$ python3 -q
>>> import numpy as np
>>> import numpy.linalg as la
>>> np.set_printoptions(precision=3, suppress=True, linewidth=200)
>>> A = np.array([[9, -6, -15, 12],
...     [-6, 4, 10, -8],
...     [-15, 10, 25, -20],
...     [12, -8, -20, 16]])
>>> print(np.abs(np.diag(la.qr(A)[1])) > 1e-9)
[ True False False False]
>>> Uu, sig, VT = la.svd(A)
>>> evecs = VT[:(sig > 1e-8).sum()]
>>> rng = np.random.default_rng(684942)
>>> vec = A[2] + -2 * A[0] + rng.integers(2) * np.eye(4)[3]
>>> print(vec)
[-33.  22.  55. -44.]
>>> print(np.round(la.norm(vec - evecs.T @ evecs @ vec), 3))
0.0
>>> print(la.matrix_rank(np.vstack([A, vec])))
1
>>> mat = np.array([[-0.9, 1.9, 0.2, 0.8],
...     [-0.7, -0.9, -0.8, 0.1],
...     [1.4, 0.6, -0.4, 1.0],
...     [-0.4, -0.1, 1.3, -0.1]])
>>> idx = rng.permutation(4)
>>> print(idx)
[3 0 2 1]
>>> Y = mat[idx][:, idx]
>>> print(np.diag(Y))
[-0.1 -0.9 -0.4 -0.9]
>>> print(np.sort(np.abs(la.eigvals(Y))))
[0.889 1.624 1.624 1.782]
>>> print(np.round(la.det(Y), 3), np.round(la.det(mat[idx]), 3))
-4.176 -4.176
>>> Q, evecs = la.qr(mat[:, :2])[0], la.qr(mat[:, 2:])[0]
>>> sig = la.svd(Q.T @ evecs, compute_uv=False)
>>> print(sig)
[0.843 0.279]
>>> print(np.round(la.norm(Q @ Q.T - evecs @ evecs.T, 2), 3))
0.96
>>> print(np.degrees(np.arccos(sig.clip(0, 1))))
[32.554 73.783]
>>> print(la.eigvals(mat))
[-1.782+0.j    -0.703+1.464j -0.703-1.464j  0.889+0.j   ]
>>> print(round(float(la.det(mat[::-1])), 3))
-4.176
>>> print(np.round(la.det(2 * mat), 3), round(float(la.det(mat)), 3))
-66.816 -4.176
>>> print(round(np.einsum("ij,ji->", mat, mat), 3))
0.67
>>> Y = mat / la.norm(mat, axis=1, keepdims=True)
>>> cov = Y @ Y.T
>>> print(cov)
[[ 1.    -0.368  0.142  0.113]
 [-0.368  1.    -0.422 -0.356]
 [ 0.142 -0.422  1.    -0.486]
 [ 0.113 -0.356 -0.486  1.   ]]
>>> print((np.abs(cov) > 0.9).astype(int))
[[1 0 0 0]
 [0 1 0 0]
 [0 0 1 0]
 [0 0 0 1]]
>>> print(la.norm(Y, axis=1))
[1. 1. 1. 1.]
>>> print(np.round(np.degrees(np.arccos(np.clip(cov[2, 1], -1, 1))), 3))
114.978
>>> Y = np.array([[-9], [-2]])
>>> feats = np.block([[np.zeros((2, 2)), Y], [Y.T, np.zeros((1, 1))]])
>>> print(feats)
[[ 0.  0. -9.]
 [ 0.  0. -2.]
 [-9. -2.  0.]]
>>> Uu, sig, VT = la.svd(feats)
>>> print(sig)
[ 9.22  9.22 -0.  ]
>>> Y = Uu[:, :2] @ np.diag(sig[:2]) @ VT[:2]
>>> print(round(float(la.norm(feats - Y, 2)), 3), sig[2])
0.0 -0.0
>>> print(Y)
[[ 0.  0. -9.]
 [ 0.  0. -2.]
 [-9. -2.  0.]]
>>> print(la.matrix_rank(feats, rtol=0.05))
2
